% ipython --no-banner

In [1]: import numpy as np

In [2]: np.set_printoptions(precision=1, suppress=True, linewidth=140)

In [3]: W0 = np.array([[-2, 1, 1, -2], [1, 0, -1, -1], [-1, -1, -1, 1], [0, 1, -2, -1]])

In [4]: W0
Out[4]: 
array([[-2,  1,  1, -2],
       [ 1,  0, -1, -1],
       [-1, -1, -1,  1],
       [ 0,  1, -2, -1]])

In [5]: vec = np.array([0, 4, -3, 5])

In [6]: rhs = W0 @ vec

In [7]: c, lr = np.zeros(4), 1 / np.linalg.norm(W0, 2) ** 2

In [8]: for i in range(150):
   ...:     c -= lr * W0.T @ (W0 @ c - rhs)
   ...:     if i % 50 == 0: print(i, round(np.linalg.norm(W0 @ c - rhs), 1))
   ...: 
0 5.0
50 0.4
100 0.0

In [9]: round(np.linalg.cond(W0), 1)
Out[9]: np.float64(4.6)

In [10]: c.round(1) + 0
Out[10]: array([ 0.,  4., -3.,  5.])

In [11]: rng = np.random.default_rng(29)

In [12]: z = rng.permutation(4)

In [13]: A2 = W0[:, z] * rng.choice([-1, 1], 4)

In [14]: A2
Out[14]: 
array([[-2, -1, -2,  1],
       [-1,  1,  1,  0],
       [ 1,  1, -1, -1],
       [-1,  2,  0,  1]])

In [15]: Uu, _, vt = np.linalg.svd(W0.T @ A2)

In [16]: z
Out[16]: array([3, 2, 0, 1])

In [17]: np.round(np.linalg.lstsq(W0, A2)[0], 1) + 0
Out[17]: 
array([[ 0.,  0.,  1.,  0.],
       [ 0.,  0.,  0.,  1.],
       [ 0., -1.,  0.,  0.],
       [ 1.,  0.,  0.,  0.]])

In [18]: np.round(Uu @ vt, 1) + 0
Out[18]: 
array([[ 0.,  0.,  1.,  0.],
       [ 0.,  0.,  0.,  1.],
       [ 0., -1.,  0.,  0.],
       [ 1.,  0.,  0.,  0.]])

In [19]: A2 = np.array([[4, 8], [0, 9]])

In [20]: basis = np.kron(A2, W0)

In [21]: np.linalg.matrix_rank(basis)
Out[21]: np.int64(8)

In [22]: Q, Rm = np.linalg.qr(W0)

In [23]: np.round(Q @ Rm, 1) + 0
Out[23]: 
array([[-2.,  1.,  1., -2.],
       [ 1.,  0., -1., -1.],
       [-1., -1., -1.,  1.],
       [ 0.,  1., -2., -1.]])

In [24]: np.abs(np.diag(Rm))
Out[24]: array([2.4, 1.7, 2.5, 1.3])

In [25]: Rm
Out[25]: 
array([[ 2.4, -0.4, -0.8,  0.8],
       [ 0. , -1.7,  0.2,  2.2],
       [ 0. ,  0. ,  2.5,  0.1],
       [ 0. ,  0. ,  0. ,  1.3]])

In [26]: np.round(Q.T @ Q, 1) + 0
Out[26]: 
array([[1., 0., 0., 0.],
       [0., 1., 0., 0.],
       [0., 0., 1., 0.],
       [0., 0., 0., 1.]])

In [27]: K = np.vander(np.arange(8) - 2, 4, increasing=True)

In [28]: K
Out[28]: 
array([[  1,  -2,   4,  -8],
       [  1,  -1,   1,  -1],
       [  1,   0,   0,   0],
       [  1,   1,   1,   1],
       [  1,   2,   4,   8],
       [  1,   3,   9,  27],
       [  1,   4,  16,  64],
       [  1,   5,  25, 125]])

In [29]: vec = np.array([2, 0, 2, 3])

In [30]: rhs = K @ vec

In [31]: rhs
Out[31]: array([-14,   1,   2,   7,  34, 101, 226, 427])

In [32]: np.round(np.linalg.lstsq(K, rhs)[0], 1) + 0
Out[32]: array([2., 0., 2., 3.])

In [33]: rhs = rhs + 0.1 * rng.normal(size=8)

In [34]: rhs
Out[34]: array([-14. ,   1. ,   2. ,   7. ,  34.1, 100.9, 226. , 426.9])

In [35]: c, *_ = np.linalg.lstsq(K, rhs)

In [36]: np.round(np.linalg.norm(rhs - K @ c), 1)
Out[36]: np.float64(0.1)
